$ ipython --no-banner

In [1]: import numpy as np

In [2]: import numpy.linalg as la

In [3]: np.set_printoptions(precision=2, suppress=True, linewidth=160)

In [4]: E = np.array([[-11.0, -8.0, -3.0, 8.0],
   ...:     [7.0, 4.0, 3.0, -4.0],
   ...:     [16.0, 10.0, 6.0, -10.0],
   ...:     [-6.0, -6.0, 0.0, 6.0]])

In [5]: # rank 2

In [6]: U, sig, VT = la.svd(E)

In [7]: vecs = VT[:(sig > 1e-8).sum()]

In [8]: rng = np.random.default_rng(48)

In [9]: x = E[0] + -1 * E[1] + rng.integers(2) * np.eye(4)[3]

In [10]: x
Out[10]: array([-18., -12.,  -6.,  12.])

In [11]: vecs.T @ vecs
Out[11]: 
array([[ 0.6,  0.2,  0.4, -0.2],
       [ 0.2,  0.4, -0.2, -0.4],
       [ 0.4, -0.2,  0.6,  0.2],
       [-0.2, -0.4,  0.2,  0.4]])

In [12]: la.matrix_rank(np.vstack([E, x]))
Out[12]: np.int64(2)

In [13]: np.diag(vecs.T @ vecs)
Out[13]: array([0.6, 0.4, 0.6, 0.4])

In [14]: la.inv(E)
LinAlgError: Singular matrix


In [15]: np.allclose(E[:-1].T @ la.lstsq(E[:-1].T, E[-1])[0], E[-1])
Out[15]: True

In [16]: np.abs(np.diag(la.qr(E)[1])) > 1e-9
Out[16]: array([ True,  True, False, False])

In [17]: np.unique(E.round(6), axis=0).shape
Out[17]: (4, 4)

In [18]: np.round(E @ la.pinv(E) @ E, 2) + 0
Out[18]: 
array([[-11.,  -8.,  -3.,   8.],
       [  7.,   4.,   3.,  -4.],
       [ 16.,  10.,   6., -10.],
       [ -6.,  -6.,   0.,   6.]])

In [19]: lab = rng.integers(0, 2, 3)

In [20]: mat = (lab[:, None] == lab) * 5 + np.eye(3)

In [21]: mat
Out[21]: 
array([[6., 5., 0.],
       [5., 6., 0.],
       [0., 0., 6.]])

In [22]: x = np.ones(3)

In [23]: for _ in range(5):
    ...:     x = mat @ x
    ...:     x /= la.norm(x)
    ...:     print(round(x @ mat @ x, 2))
    ...: 
10.35
10.79
10.94
10.98
10.99

In [24]: np.round(la.eigvalsh(mat)[-1], 2)
Out[24]: np.float64(11.0)

In [25]: vals, vecs = la.eigvalsh(mat)
ValueError: too many values to unpack (expected 2)


In [26]: vals, vecs = la.eigh(mat)

In [27]: np.abs(vecs[:, -1])
Out[27]: array([0.71, 0.71, 0.  ])

In [28]: vecs @ np.diag(vals) @ vecs.T
Out[28]: 
array([[6., 5., 0.],
       [5., 6., 0.],
       [0., 0., 6.]])

In [29]: la.svd(mat, compute_uv=False)
Out[29]: array([11.,  6.,  1.])

In [30]: np.unique(vals.round(6) + 0, return_counts=True)[1]
Out[30]: array([1, 1, 1])

In [31]: la.eigvalsh(mat + -1 * np.eye(3))
Out[31]: array([ 0.,  5., 10.])

In [32]: la.eigvalsh(mat @ mat)
Out[32]: array([  1.,  36., 121.])

In [33]: vals.sum(), np.trace(mat)
Out[33]: (np.float64(18.0), np.float64(18.0))

In [34]: np.round(vecs.T @ vecs, 2) + 0
Out[34]: 
array([[1., 0., 0.],
       [0., 1., 0.],
       [0., 0., 1.]])

In [35]: (vals > 1e-8).sum(), (vals < -1e-8).sum()
Out[35]: (np.int64(3), np.int64(0))

In [36]: Q, vecs = la.qr(mat[:, :1])[0], la.qr(mat[:, 1:])[0]

In [37]: sig = la.svd(Q.T @ vecs, compute_uv=False)

In [38]: round(float(la.norm(Q @ Q.T - vecs @ vecs.T, 2)), 2)
Out[38]: 1.0

In [39]: L = la.cholesky(mat)

In [40]: np.diag(L) ** 2
Out[40]: array([6.  , 1.83, 6.  ])

In [41]: L @ L.T
Out[41]: 
array([[6., 5., 0.],
       [5., 6., 0.],
       [0., 0., 6.]])

In [42]: L
Out[42]: 
array([[2.45, 0.  , 0.  ],
       [2.04, 1.35, 0.  ],
       [0.  , 0.  , 2.45]])

In [43]: np.round(np.prod(np.diag(L)) ** 2, 2), round(la.det(mat), 2)
Out[43]: (np.float64(66.0), np.float64(66.0))
